In [1]: import numpy as np

In [2]: np.set_printoptions(precision=2, suppress=True, linewidth=200)

In [3]: J = np.load("a.npy")

In [4]: J
Out[4]: 
array([[ 0, -3,  3, -1,  2,  2, -1,  0,  2, -1,  1],
       [ 0,  0,  2,  2, -1,  1,  1,  2,  1, -2, -1],
       [ 0,  0,  0,  1,  3, -2, -3, -1, -1, -1, -3],
       [ 0,  0,  0,  0,  2, -1, -1,  2,  2, -1,  0],
       [ 0,  0,  0,  0,  0, -1, -2, -3,  2,  1, -2],
       [ 0,  0,  0,  0,  0,  0, -3, -3, -3,  0, -3],
       [ 0,  0,  0,  0,  0,  0,  0, -1,  3,  1,  0],
       [ 0,  0,  0,  0,  0,  0,  0,  0,  0,  3, -3],
       [ 0,  0,  0,  0,  0,  0,  0,  0,  0,  3,  0],
       [ 0,  0,  0,  0,  0,  0,  0,  0,  0,  0, -2],
       [ 0,  0,  0,  0,  0,  0,  0,  0,  0,  0,  0]])

In [5]: r = np.linalg.matrix_rank(J)

In [6]: r
Out[6]: np.int64(9)

In [7]: null = np.linalg.svd(J)[2][r:].T

In [8]: np.round(J @ null, 2) + 0
Out[8]: 
array([[0., 0.],
       [0., 0.],
       [0., 0.],
       [0., 0.],
       [0., 0.],
       [0., 0.],
       [0., 0.],
       [0., 0.],
       [0., 0.],
       [0., 0.],
       [0., 0.]])

In [9]: null.shape
Out[9]: (11, 2)

In [10]: vec = np.array([1, -1, 0, 2, 0, -1, -2, 0, 2, -1, 0])

In [11]: J * vec
Out[11]: 
array([[ 0,  3,  0, -2,  0, -2,  2,  0,  4,  1,  0],
       [ 0,  0,  0,  4,  0, -1, -2,  0,  2,  2,  0],
       [ 0,  0,  0,  2,  0,  2,  6,  0, -2,  1,  0],
       [ 0,  0,  0,  0,  0,  1,  2,  0,  4,  1,  0],
       [ 0,  0,  0,  0,  0,  1,  4,  0,  4, -1,  0],
       [ 0,  0,  0,  0,  0,  0,  6,  0, -6,  0,  0],
       [ 0,  0,  0,  0,  0,  0,  0,  0,  6, -1,  0],
       [ 0,  0,  0,  0,  0,  0,  0,  0,  0, -3,  0],
       [ 0,  0,  0,  0,  0,  0,  0,  0,  0, -3,  0],
       [ 0,  0,  0,  0,  0,  0,  0,  0,  0,  0,  0],
       [ 0,  0,  0,  0,  0,  0,  0,  0,  0,  0,  0]])

In [12]: J @ (2 * vec)
Out[12]: array([12, 10, 18, 16, 16,  0, 10, -6, -6,  0,  0])

In [13]: (J @ vec).argmax()
Out[13]: np.int64(2)

In [14]: (J * vec).sum(axis=1)
Out[14]: array([ 6,  5,  9,  8,  8,  0,  5, -3, -3,  0,  0])

In [15]: J @ np.ones(11)
Out[15]: array([  4.,   5.,  -7.,   3.,  -5., -12.,   3.,   0.,   3.,  -2.,   0.])

In [16]: np.sign((J @ vec).round(6))
Out[16]: array([ 1,  1,  1,  1,  1,  0,  1, -1, -1,  0,  0])

In [17]: np.einsum("ij,j->i", J, vec)
Out[17]: array([ 6,  5,  9,  8,  8,  0,  5, -3, -3,  0,  0])

In [18]: J @ np.eye(11)[6]
Out[18]: array([-1.,  1., -3., -1., -2., -3.,  0.,  0.,  0.,  0.,  0.])
